In [1]: import numpy as np

In [2]: import numpy.linalg as la

In [3]: np.set_printoptions(suppress=True, linewidth=100)

In [4]: A = np.load("run6.npy")

In [5]: A
Out[5]: 
array([[ 0, -2,  3, -3,  1,  1],
       [ 0,  0,  0, -1,  1,  2],
       [ 0,  0,  0, -1,  3,  3],
       [ 0,  0,  0,  0, -3,  1],
       [ 0,  0,  0,  0,  0,  3],
       [ 0,  0,  0,  0,  0,  0]])

In [6]: blk = np.stack([A, 4 * A, A[::-1]])

In [7]: la.matrix_rank(blk)
Out[7]: array([4, 4, 4])

In [8]: np.round(la.det(blk), 4)
Out[8]: array([0., 0., 0.])

In [9]: blk.shape
Out[9]: (3, 6, 6)

In [10]: (blk @ A.T).shape
Out[10]: (3, 6, 6)

In [11]: blk.sum(axis=0)
Out[11]: 
array([[  0, -10,  15, -15,   5,   5],
       [  0,   0,   0,  -5,   5,  13],
       [  0,   0,   0,  -5,  12,  16],
       [  0,   0,   0,  -1, -12,   8],
       [  0,   0,   0,  -1,   1,  17],
       [  0,  -2,   3,  -3,   1,   1]])

In [12]: left, s, VT = la.svd(A)

In [13]: evecs = VT[:(s > 1e-8).sum()]

In [14]: rng = np.random.default_rng(651)

In [15]: vec = A[0] + -2 * A[5] + rng.integers(2) * np.eye(6)[0]

In [16]: vec
Out[16]: array([ 1., -2.,  3., -3.,  1.,  1.])

In [17]: np.round(la.norm(vec - evecs.T @ evecs @ vec), 4)
Out[17]: np.float64(1.0)

In [18]: np.round(evecs.T @ evecs, 4) + 0
Out[18]: 
array([[ 0.    ,  0.    ,  0.    ,  0.    ,  0.    ,  0.    ],
       [ 0.    ,  0.3077, -0.4615,  0.    ,  0.    ,  0.    ],
       [ 0.    , -0.4615,  0.6923,  0.    ,  0.    ,  0.    ],
       [ 0.    ,  0.    ,  0.    ,  1.    ,  0.    ,  0.    ],
       [ 0.    ,  0.    ,  0.    ,  0.    ,  1.    ,  0.    ],
       [ 0.    ,  0.    ,  0.    ,  0.    ,  0.    ,  1.    ]])

In [19]: np.allclose(evecs.T @ evecs @ vec, vec)
Out[19]: False
